% python3 -q
>>> import numpy as np
>>> np.set_printoptions(precision=2, suppress=True, linewidth=160, legacy="1.25")
>>> m1 = np.load("mat.npy")
>>> m1
array([[  9,   4,  -7,   8],
       [  0,  -2,   2,   3],
       [  3, -10,   7,  -5],
       [ -3,  -3,  12, -13],
       [  3,   3,  14,  -9],
       [  0,   9,  12,   0],
       [  9,   7,   4,   2],
       [ 13,  10,   3,   8],
       [ 16,  18,  -1,   3],
       [ 10,  20,  -9,  11],
       [ 17,  18,  -3,  16],
       [ 21,  12,  -6,  25],
       [ 27,   8,   0,  19],
       [ 33,  13,  -2,  16],
       [ 33,   5,   1,  25],
       [ 38,  -2,  10,  31],
       [ 40,  -2,   2,  37]])
>>> Xs = (m1 - m1.mean(axis=0)) / m1.std(axis=0)
>>> Xs.std(axis=0)
array([1., 1., 1., 1.])
>>> np.argwhere(np.abs(Xs) > 2)
array([], shape=(0, 2), dtype=int64)
>>> c = np.linalg.lstsq(np.delete(Xs, 0, axis=1), Xs[:, 0])[0]
>>> round(float(1 - np.var(Xs[:, 0] - np.delete(Xs, 0, axis=1) @ c)), 2)
0.85
>>> theta = np.radians(120)
>>> Rm = np.eye(4)
>>> Rm[1, 1] = Rm[2, 2] = np.cos(theta)
>>> Rm[1, 2], Rm[2, 1] = -np.sin(theta), np.sin(theta)
>>> Rm
array([[ 1.  ,  0.  ,  0.  ,  0.  ],
       [ 0.  , -0.5 , -0.87,  0.  ],
       [ 0.  ,  0.87, -0.5 ,  0.  ],
       [ 0.  ,  0.  ,  0.  ,  1.  ]])
>>> other = m1 @ Rm.T
>>> np.allclose(m1 @ m1.T, other @ other.T)
True
>>> np.abs(other - m1).max(axis=0)
array([ 0.  , 26.13, 30.82,  0.  ])
>>> np.linalg.svd(m1, compute_uv=False), np.linalg.svd(other, compute_uv=False)
(array([111.88,  37.97,  30.41,  13.55]), array([111.88,  37.97,  30.41,  13.55]))
